$ python -q
>>> import numpy as np
>>> from numpy import linalg as LA
>>> np.set_printoptions(precision=3, suppress=True, linewidth=160, legacy="1.25")
>>> mat = np.load("case10.npy")
>>> mat
array([[-22.,  37.,  24.],
       [-26.,  43.,  26.],
       [ 26., -41., -24.]])
>>> Q = mat.astype(float).copy()
>>> for j in range(3):
...     Q[:, j] -= Q[:, :j] @ (Q[:, :j].T @ Q[:, j])
...     Q[:, j] /= LA.norm(Q[:, j])
... 
>>> Q
array([[-0.513,  0.569,  0.642],
       [-0.607,  0.288, -0.741],
       [ 0.607,  0.77 , -0.198]])
>>> np.round(Q.T @ mat, 3) + 0
array([[ 42.849, -69.967, -42.662],
       [  0.   ,   1.89 ,   2.679],
       [  0.   ,   0.   ,   0.889]])
>>> np.round(Q.T @ Q, 3) + 0
array([[1., 0., 0.],
       [0., 1., 0.],
       [0., 0., 1.]])
>>> A = np.array([[-0.4, -1.9, 0.6],
...     [0.7, -0.7, -1.6],
...     [0.0, -0.2, 0.6],
...     [-0.2, 0.4, 1.2],
...     [1.0, 0.2, -0.5],
...     [-0.9, -0.2, 0.8],
...     [0.8, -0.3, 1.0],
...     [0.3, 0.6, 0.8],
...     [0.9, -1.4, 0.0],
...     [-0.9, -0.3, -0.1],
...     [1.4, 0.6, 0.4],
...     [0.2, -1.5, 1.5],
...     [1.3, 0.5, 0.7],
...     [-0.5, 0.3, -0.5],
...     [1.1, 1.1, 0.1],
...     [-0.8, 1.0, 0.4],
...     [0.2, 1.1, 0.9]])
>>> rng = np.random.default_rng(99)
>>> A[:, 0] = 2 * A[:, 2] + 0.1 * rng.normal(size=17)
>>> A
array([[ 1.208, -1.9  ,  0.6  ],
       [-3.246, -0.7  , -1.6  ],
       [ 1.205, -0.2  ,  0.6  ],
       [ 2.469,  0.4  ,  1.2  ],
       [-1.176,  0.2  , -0.5  ],
       [ 1.768, -0.2  ,  0.8  ],
       [ 1.954, -0.3  ,  1.   ],
       [ 1.54 ,  0.6  ,  0.8  ],
       [-0.105, -1.4  ,  0.   ],
       [-0.107, -0.3  , -0.1  ],
       [ 0.867,  0.6  ,  0.4  ],
       [ 3.124, -1.5  ,  1.5  ],
       [ 1.489,  0.5  ,  0.7  ],
       [-0.974,  0.3  , -0.5  ],
       [ 0.233,  1.1  ,  0.1  ],
       [ 0.894,  1.   ,  0.4  ],
       [ 1.712,  1.1  ,  0.9  ]])
>>> vec = np.array([2, 0, 0])
>>> target = A @ vec
>>> beta, lr = np.zeros(3), 1 / LA.norm(A, 2) ** 2
>>> for i in range(200):
...     beta -= lr * A.T @ (A @ beta - target)
...     if i % 50 == 0: print(i, round(LA.norm(A @ beta - target), 3))
... 
0 0.131
50 0.128
100 0.126
150 0.123
>>> beta.round(3) + 0
array([1.643, 0.   , 0.731])
>>> np.round(LA.cond(A), 3)
51.65
>>> Xc = (A - A.mean(axis=0)) / A.std(axis=0)
>>> np.argwhere(np.abs(Xc) > 2)
array([[0, 1],
       [1, 0],
       [1, 2]])
>>> beta = LA.lstsq(np.delete(Xc, 0, axis=1), Xc[:, 0])[0]
>>> beta.round(3) + 0
array([0.   , 0.998])
>>> np.abs(beta).argmax()
1
>>> round(float(1 - np.var(Xc[:, 0] - np.delete(Xc, 0, axis=1) @ beta)), 3)
0.997
